>>> import numpy as np
>>> np.set_printoptions(precision=2, suppress=True, linewidth=200, sign=" ")
>>> def tidy(a):
...     return np.round(a, 2) + 0
... 
>>> F = np.array([[0, 2, -2, 2], [1, 2, 1, 1], [-1, -1, -2, 0]])
>>> F[1] = F[0]
>>> print(F)
[[ 0  2 -2  2]
 [ 0  2 -2  2]
 [-1 -1 -2  0]]
>>> th = np.radians(15)
>>> r_ = np.eye(4)
>>> r_[3, 3] = r_[1, 1] = np.cos(th)
>>> r_[3, 1], r_[1, 3] = -np.sin(th), np.sin(th)
>>> print(tidy(r_))
[[ 1.    0.    0.    0.  ]
 [ 0.    0.97  0.    0.26]
 [ 0.    0.    1.    0.  ]
 [ 0.   -0.26  0.    0.97]]
>>> B = F @ r_.T
>>> print(tidy(np.abs(B - F).max(axis=0)))
[ 0.    0.45  0.    0.59]
>>> print(tidy(np.linalg.svd(F, compute_uv=False)), tidy(np.linalg.svd(B, compute_uv=False)))
[ 4.94  2.36  0.  ] [ 4.94  2.36  0.  ]
>>> print(tidy(np.linalg.det(r_)), tidy(np.trace(r_)))
1.0 3.93
>>> J = np.array([[0, 4, 2, 1], [0, 0, 4, 4], [0, 0, 0, 5], [0, 0, 0, 0]])
>>> print(J)
[[ 0  4  2  1]
 [ 0  0  4  4]
 [ 0  0  0  5]
 [ 0  0  0  0]]
>>> Uu, sv, VT = np.linalg.svd(F)
>>> print(np.argmax(sv[:-1] / (sv[1:] + 1e-6)) + 1)
2
>>> B = Uu[:, :2] @ np.diag(sv[:2]) @ VT[:2]
>>> print(tidy(np.abs(F - B).max()))
0.0
>>> print(tidy(B))
[[ 0.  2. -2.  2.]
 [ 0.  2. -2.  2.]
 [-1. -1. -2.  0.]]
>>> print(np.linalg.matrix_rank(F, rtol=0.05))
2
>>> print(np.linalg.matrix_rank(B))
2
>>> print(tidy(np.linalg.norm(F - B, 2)), tidy(sv[2]))
0.0 0.0
>>> print(tidy(np.linalg.norm(F - B) / np.linalg.norm(F)))
0.0
>>> r = np.linalg.matrix_rank(J)
>>> print(r)
3
>>> N = np.linalg.svd(J)[2][r:].T
>>> print(N[:, 0] / N[np.abs(N[:, 0]).round(6).argmax(), 0])
[ 1.  0.  0.  0.]
>>> print(np.allclose(J @ N, 0))
True
>>> print([int(np.linalg.matrix_rank(np.delete(J, i, axis=0))) for i in range(4)])
[2, 2, 2, 3]
>>> print(np.linalg.matrix_rank(J.T @ J), np.linalg.matrix_rank(J @ J.T))
3 3
>>> print(N.shape)
(4, 1)
>>> q, _ = np.linalg.qr(np.array([[1.3, -0.9], [0.4, 1.3]]))
>>> vecs, _ = np.linalg.qr(np.array([[0.5, -0.4, -2.0], [0.1, 0.5, -0.3], [0.6, 0.1, -0.4]]))
>>> sv = 10 * 0.2 ** np.arange(2)
>>> arr = q[:, :2] * sv @ vecs[:2]
>>> print(tidy(arr))
[[ 6.14 -4.43  5.86]
 [ 1.62 -3.05  0.59]]
>>> B = arr / np.sqrt((arr ** 2).mean(axis=1, keepdims=True))
>>> print(tidy(arr - arr.mean(axis=1, keepdims=True)))
[[ 3.62 -6.95  3.33]
 [ 1.9  -2.77  0.87]]
>>> print(tidy(B[1]))
[ 0.8  -1.51  0.29]
>>> print(np.linalg.matrix_rank(B) == np.linalg.matrix_rank(arr))
True
>>> K = np.array([[-1, -2, -3, 0], [-2, 3, 2, 1], [1, -5, -5, -1]])
>>> def softmax(z):
...     e = np.exp(z - z.max(axis=-1, keepdims=True))
...     return e / e.sum(axis=-1, keepdims=True)
... 
>>> print(tidy(softmax(F[2])))
[ 0.2   0.2   0.07  0.53]
>>> print(tidy(softmax(10 * F[2])))
[ 0.  0.  0.  1.]
>>> print(tidy(softmax(F).sum(axis=1)))
[ 1.  1.  1.]
>>> scores = F @ F.T / np.sqrt(4)
>>> print(tidy(softmax(scores)))
[[ 0.5   0.5   0.  ]
 [ 0.5   0.5   0.  ]
 [ 0.11  0.11  0.79]]
>>> print(tidy(softmax(scores + np.triu(np.full(scores.shape, -np.inf), 1))))
[[ 1.    0.    0.  ]
 [ 0.5   0.5   0.  ]
 [ 0.11  0.11  0.79]]
>>> print(tidy(softmax(scores)[2] @ F))
[-0.79 -0.36 -2.    0.43]
>>> Uu, sv, VT = np.linalg.svd(K)
>>> vecs = VT[:(sv > 1e-8).sum()]
>>> rng = np.random.default_rng(687590)
>>> vec = K[1] + -1 * K[0] + rng.integers(2) * np.eye(4)[1]
>>> print(vec)
[-1.  6.  5.  1.]
>>> print(tidy(np.linalg.norm(vec - vecs.T @ vecs @ vec)))
0.7
>>> f, r1 = K[1], K[0]
>>> print(f @ f)
18
>>> print(f @ r1)
-10
>>> pr = (f @ r1) / (f @ f) * f
>>> print((r1 - pr) @ f)
0.0
>>> print(np.linalg.matrix_rank(np.outer(f, r1)))
1
>>> print(tidy(r1 - pr))
[-2.11 -0.33 -1.89  0.56]
>>> print(tidy(pr))
[ 1.11 -1.67 -1.11 -0.56]
>>> X = np.array([[0, 3, 3], [-1, 0, 1], [-1, 1, -3]])
>>> X[2] = X[0]
>>> print(X)
[[ 0  3  3]
 [-1  0  1]
 [ 0  3  3]]
>>> z = rng.permutation(3)
>>> print(z)
[ 1  0  2]
>>> B = X[z][:, z]
>>> print(np.diag(B))
[ 0  0  3]
>>> print(tidy(J @ np.linalg.pinv(J) @ J))
[[ 0.  4.  2.  1.]
 [ 0.  0.  4.  4.]
 [ 0.  0.  0.  5.]
 [ 0.  0.  0.  0.]]
>>> print(np.allclose(J[:-1].T @ np.linalg.lstsq(J[:-1].T, J[-1])[0], J[-1]))
True
>>> B = X / np.sqrt((X ** 2).mean(axis=1, keepdims=True))
>>> print(np.linalg.matrix_rank(B) == np.linalg.matrix_rank(X))
True
>>> Uu, sv, VT = np.linalg.svd(X)
>>> print(tidy(sv))
[ 6.04  1.22  0.  ]
>>> B = Uu[:, :2] @ np.diag(sv[:2]) @ VT[:2]
>>> print(np.linalg.matrix_rank(X, rtol=0.05))
2
>>> print(np.abs(X).max())
3
>>> X[3]
Traceback (most recent call last):
  File "<python-input-82>", line 1, in <module>
    X[3]
    ~^^^
IndexError: index 3 is out of bounds for axis 0 with size 3
>>> print(X - X[0])
[[ 0  0  0]
 [-1 -3 -2]
 [ 0  0  0]]
>>> print(np.linalg.matrix_rank(X))
2
>>> print(tidy(np.linalg.norm(X)))
6.16
>>> np.linalg.rank(X)
Traceback (most recent call last):
  File "<python-input-86>", line 1, in <module>
    np.linalg.rank(X)
    ^^^^^^^^^^^^^^
AttributeError: module 'numpy.linalg' has no attribute 'rank'
>>> print(tidy(X.mean(axis=0)))
[-0.33  2.    2.33]
>>> print(X.sum(axis=1))
[ 6  0  6]
>>> print(tidy(np.linalg.svd(X, compute_uv=False)))
[ 6.04  1.22  0.  ]
>>> B = np.array([[1, -1, 1], [0, -1, -2], [3, 0, 3]])
>>> data = B + B.T
>>> print(data)
[[ 2 -1  4]
 [-1 -2 -2]
 [ 4 -2  6]]
>>> print((data + data.T) / 2)
[[ 2. -1.  4.]
 [-1. -2. -2.]
 [ 4. -2.  6.]]
>>> data.inv()
Traceback (most recent call last):
  File "<python-input-94>", line 1, in <module>
    data.inv()
    ^^^^^^^^
AttributeError: 'numpy.ndarray' object has no attribute 'inv'
>>> assert data == data.T
Traceback (most recent call last):
  File "<python-input-95>", line 1, in <module>
    assert data == data.T
           ^^^^^^^^^^^^^^
ValueError: The truth value of an array with more than one element is ambiguous. Use a.any() or a.all()
>>> print(np.allclose(data, data.T))
True
>>> print(np.trace(data))
6
>>> print(tidy(np.sort(np.abs(np.linalg.eigvals(data)))))
[ 0.45  2.47  8.93]
>>> print(tidy(np.abs(np.linalg.eigvals(data)).max()))
8.93
>>> print((data - data.T) / 2)
[[ 0.  0.  0.]
 [ 0.  0.  0.]
 [ 0.  0.  0.]]
>>> print(np.linalg.matrix_power(data, 3))
[[ 186  -73  304]
 [ -73   14 -122]
 [ 304 -122  496]]
>>> th = np.radians(72)
>>> r_ = np.eye(3)
>>> r_[0, 0] = r_[2, 2] = np.cos(th)
>>> r_[0, 2], r_[2, 0] = -np.sin(th), np.sin(th)
>>> print(tidy(r_))
[[ 0.31  0.   -0.95]
 [ 0.    1.    0.  ]
 [ 0.95  0.    0.31]]
>>> B = X @ r_.T
>>> print(np.allclose(np.linalg.norm(X, axis=1), np.linalg.norm(B, axis=1)))
True
>>> print(tidy(B))
[[-2.85  3.    0.93]
 [-1.26  0.   -0.64]
 [-2.85  3.    0.93]]
>>> print(np.allclose(X @ X.T, B @ B.T))
True
>>> w, vecs = np.linalg.eig(data)
>>> print(tidy(np.prod(w)))
10.0
>>> print(tidy(np.sort(np.linalg.eigvals(np.linalg.inv(data)))))
[-2.21 -0.4   0.11]
>>> print(tidy(data @ vecs[:, 0] - w[0] * vecs[:, 0]))
[ 0.  0.  0.]
>>> print(tidy(np.linalg.eigvalsh(data).min()))
-2.47
>>> B = data / np.linalg.norm(data, axis=1, keepdims=True)
>>> gram = B @ B.T
>>> print((gram - 2 * np.eye(3)).round(6).argmax(axis=1))
[ 2  2  0]
>>> print(tidy(gram[0]))
[ 1.   -0.58  0.99]
>>> print(np.argwhere(np.triu(np.abs(gram) > 0.95, 1)))
[[ 0  2]]
>>> feats = np.array([[0, 1], [0, 1]])
>>> r = np.linalg.matrix_rank(feats)
>>> print(r)
1
>>> N = np.linalg.svd(feats)[2][r:].T
>>> print([int(np.linalg.matrix_rank(np.delete(feats, i, axis=0))) for i in range(2)])
[1, 1]
>>> print(N[:, 0] / N[np.abs(N[:, 0]).round(6).argmax(), 0])
[ 1. -0.]
>>> print([int(np.linalg.matrix_rank(feats[:i])) for i in range(1, len(feats) + 1)])
[1, 1]
>>> print([int(np.linalg.matrix_rank(feats[:, :j + 1])) for j in range(2)])
[0, 1]
>>> B = np.array([[3, 3, 0], [1, -1, -3]])
>>> W2 = np.kron(B, feats)
>>> print(tidy(np.linalg.norm(W2, 2)), tidy(np.linalg.norm(B, 2) * np.linalg.norm(feats, 2)))
6.0 6.0
>>> print(W2.shape)
(4, 6)
>>> print(W2)
[[ 0  3  0  3  0  0]
 [ 0  3  0  3  0  0]
 [ 0  1  0 -1  0 -3]
 [ 0  1  0 -1  0 -3]]
>>> print(np.linalg.matrix_rank(W2))
2
>>> Uu, sv, VT = np.linalg.svd(feats)
>>> vecs = VT[:(sv > 1e-8).sum()]
>>> vec = feats[1] + 2 * feats[0] + rng.integers(2) * np.eye(2)[1]
>>> print(vec)
[ 0.  3.]
>>> print(tidy(np.diag(vecs.T @ vecs)))
[ 0.  1.]
>>> print(np.allclose(vecs.T @ vecs @ vec, vec))
True
>>> print(tidy(vecs.T @ vecs))
[[ 0.  0.]
 [ 0.  1.]]
>>> print(np.linalg.matrix_rank(np.vstack([feats, vec])))
1
>>> Uu, sv, VT = np.linalg.svd(feats)
>>> print(np.argmax(sv[:-1] / (sv[1:] + 1e-6)) + 1)
1
>>> B = Uu[:, :1] @ np.diag(sv[:1]) @ VT[:1]
>>> print(np.linalg.matrix_rank(feats, rtol=0.05))
1
>>> print(np.linalg.matrix_rank(B))
1
>>> print(tidy(np.abs(feats - B).max()))
0.0
>>> z = rng.permutation(2)
>>> print(z)
[ 0  1]
>>> B = feats[z][:, z]
>>> print(tidy(np.linalg.det(B)), tidy(np.linalg.det(feats[z])))
0.0 0.0
>>> print(B)
[[ 0  1]
 [ 0  1]]
>>> W2 = np.sign(np.array([[1, 3, 2, 2], [2, 3, 1, 3], [1, 0, 0, 0], [0, 1, 2, -2]]))
>>> B = (np.tril(W2, -1) + np.eye(4)) @ (np.triu(W2, 1) + np.eye(4))
>>> w = np.array([-3, 1, 2, 5])
>>> mat = np.rint(B * w @ np.linalg.inv(B)) + 0
>>> print(mat)
[[ 0.  0. -3.  4.]
 [ 6. -3. -6.  8.]
 [-2.  0. -1.  4.]
 [14. -8. -6.  9.]]
>>> Uu, sv, VT = np.linalg.svd(mat)
>>> print(np.argmax(sv[:-1] / (sv[1:] + 1e-6)) + 1)
3
>>> B = Uu[:, :3] @ np.diag(sv[:3]) @ VT[:3]
>>> print(np.linalg.matrix_rank(B))
3
>>> w1 = np.array([[-4, 5, -1], [3, 3, 2], [-1, -5, 4], [-3, 0, 2]])
>>> coef = np.array([1, -6, 1])
>>> act = np.maximum(mat @ w1 + coef, 0)
>>> print((act > 0).astype(int))
[[ 0  1  0]
 [ 0  1  0]
 [ 0  0  1]
 [ 0  1  0]]
>>> print(act)
[[  0.   9.   0.]
 [  0.  45.   0.]
 [  0.   0.   7.]
 [  0.  70.   0.]]
>>> W2 = np.array([[1, 1, 1], [0, 2, 1], [3, 3, 0]])
>>> print((act @ W2).round(6).argmax(axis=1))
[ 1  1  0  1]
